$ python -q
>>> import numpy as np
>>> from numpy import linalg as LA
>>> np.set_printoptions(suppress=True, linewidth=200)
>>> Y = np.array([[-2, -3], [-2, 0]])
>>> Z = np.array([[3, -5, -2], [-3, -1, 2], [-2, -1, 2]])
>>> K = np.block([[Y, np.zeros((2, 3))], [np.zeros((3, 2)), Z]])
>>> print(K)
[[-2. -3.  0.  0.  0.]
 [-2.  0.  0.  0.  0.]
 [ 0.  0.  3. -5. -2.]
 [ 0.  0. -3. -1.  2.]
 [ 0.  0. -2. -1.  2.]]
>>> # 2 groups of indices that never mix
>>> rng = np.random.default_rng(64)
>>> idx = rng.permutation(5)
>>> print(idx)
[0 2 1 4 3]
>>> Y = K[idx][:, idx]
>>> print(np.round(np.sort(np.abs(LA.eigvals(Y))), 3))
[0.659 1.646 2.911 3.646 6.252]
>>> hat = np.triu(np.array([[-2, 2, 2, -2, 2],
...     [-2, 1, -1, 1, -1],
...     [1, 1, -2, 0, -2],
...     [0, -2, 2, -1, 0],
...     [-1, -1, 0, -2, 1]]), 1) + np.eye(5)
>>> Y = hat @ K @ LA.inv(hat)
>>> print(np.round(np.poly(Y), 3))
[  1.  -2. -30.   4. 120. -72.]
>>> print(np.einsum("ii->", K))
2.0
>>> print(np.round(LA.eigvals(K), 3))
[-3.646  1.646  6.252 -2.911  0.659]
>>> print(round(float(LA.det(K[::-1])), 3))
72.0
>>> print(np.round(LA.eigvals(K).sum().real, 3))
2.0
>>> print(np.kron(np.eye(2, dtype=int), K))
[[-2. -3.  0.  0.  0. -0. -0.  0.  0.  0.]
 [-2.  0.  0.  0.  0. -0.  0.  0.  0.  0.]
 [ 0.  0.  3. -5. -2.  0.  0.  0. -0. -0.]
 [ 0.  0. -3. -1.  2.  0.  0. -0. -0.  0.]
 [ 0.  0. -2. -1.  2.  0.  0. -0. -0.  0.]
 [-0. -0.  0.  0.  0. -2. -3.  0.  0.  0.]
 [-0.  0.  0.  0.  0. -2.  0.  0.  0.  0.]
 [ 0.  0.  0. -0. -0.  0.  0.  3. -5. -2.]
 [ 0.  0. -0. -0.  0.  0.  0. -3. -1.  2.]
 [ 0.  0. -0. -0.  0.  0.  0. -2. -1.  2.]]
>>> vec = np.array([-3, 2, -2, 3, 3])
>>> print(np.einsum("ij,j->i", K, vec))
[  0.   6. -27.   9.   7.]
>>> print(K @ (2 * vec))
[  0.  12. -54.  18.  14.]
>>> print((K @ vec).argmax())
3
>>> print(K @ np.ones(5))
[-5. -2. -4. -2. -1.]
>>> print(K @ np.eye(5)[2])
[ 0.  0.  3. -3. -2.]
>>> W0 = np.load("a.npy")
>>> print(W0)
[[2 2 1 2 0 1]
 [1 2 2 1 2 0]
 [0 1 2 2 1 2]
 [2 0 1 2 2 1]
 [1 2 0 1 2 2]
 [2 1 2 0 1 2]]
>>> print(round(float(LA.norm(W0) ** 2 / LA.norm(W0, 2) ** 2), 3))
1.312
>>> print(np.round(LA.norm(W0, axis=1), 3))
[3.742 3.742 3.742 3.742 3.742 3.742]
>>> print(W0[3] @ W0[2])
10
>>> print(round(LA.norm(W0, 1), 3), np.round(LA.norm(W0, np.inf), 3))
8.0 8.0
>>> print(np.round(LA.norm(W0, axis=0), 3))
[3.742 3.742 3.742 3.742 3.742 3.742]
>>> print(round(LA.norm(W0[3], 1), 3), round(float(LA.norm(W0[3], np.inf)), 3))
8.0 2.0
>>> print(round(float(LA.norm(W0[3] - W0[2])), 3))
2.828
